In [1]: import numpy as np

In [2]: np.set_printoptions(suppress=True, linewidth=160)

In [3]: def tidy(a):
   ...:     return np.round(a, 2) + 0
   ...: 

In [4]: m1 = np.array([[-3.0, 5.0, 0.0], [-2.0, -4.0, 0.0], [0.0, 0.0, 0.0]])

In [5]: rank = np.linalg.matrix_rank(m1)

In [6]: rank
Out[6]: np.int64(2)

In [7]: null = np.linalg.svd(m1)[2][rank:].T

In [8]: [int(np.linalg.matrix_rank(m1[:, :j + 1])) for j in range(3)]
Out[8]: [1, 2, 2]

In [9]: np.linalg.matrix_rank(m1.T @ m1), np.linalg.matrix_rank(m1 @ m1.T)
Out[9]: (np.int64(2), np.int64(2))

In [10]: null[:, 0] / null[np.abs(null[:, 0]).round(6).argmax(), 0]
Out[10]: array([0., 0., 1.])

In [11]: null.shape
Out[11]: (3, 1)

In [12]: def softmax(z):
    ...:     e = np.exp(z - z.max(axis=-1, keepdims=True))
    ...:     return e / e.sum(axis=-1, keepdims=True)
    ...: 

In [13]: tidy(softmax(m1[0]))
Out[13]: array([0.  , 0.99, 0.01])

In [14]: tidy(softmax(m1).sum(axis=1))
Out[14]: array([1., 1., 1.])

In [15]: tidy(softmax(m1[0] + -1))
Out[15]: array([0.  , 0.99, 0.01])

In [16]: S = m1 @ m1.T / np.sqrt(3)

In [17]: tidy(softmax(S))
Out[17]: 
array([[1.  , 0.  , 0.  ],
       [0.  , 1.  , 0.  ],
       [0.33, 0.33, 0.33]])

In [18]: tidy(softmax(S)[0] @ m1)
Out[18]: array([-3.,  5.,  0.])

In [19]: tidy(softmax(S + np.triu(np.full(S.shape, -np.inf), 1)))
Out[19]: 
array([[1.  , 0.  , 0.  ],
       [0.  , 1.  , 0.  ],
       [0.33, 0.33, 0.33]])
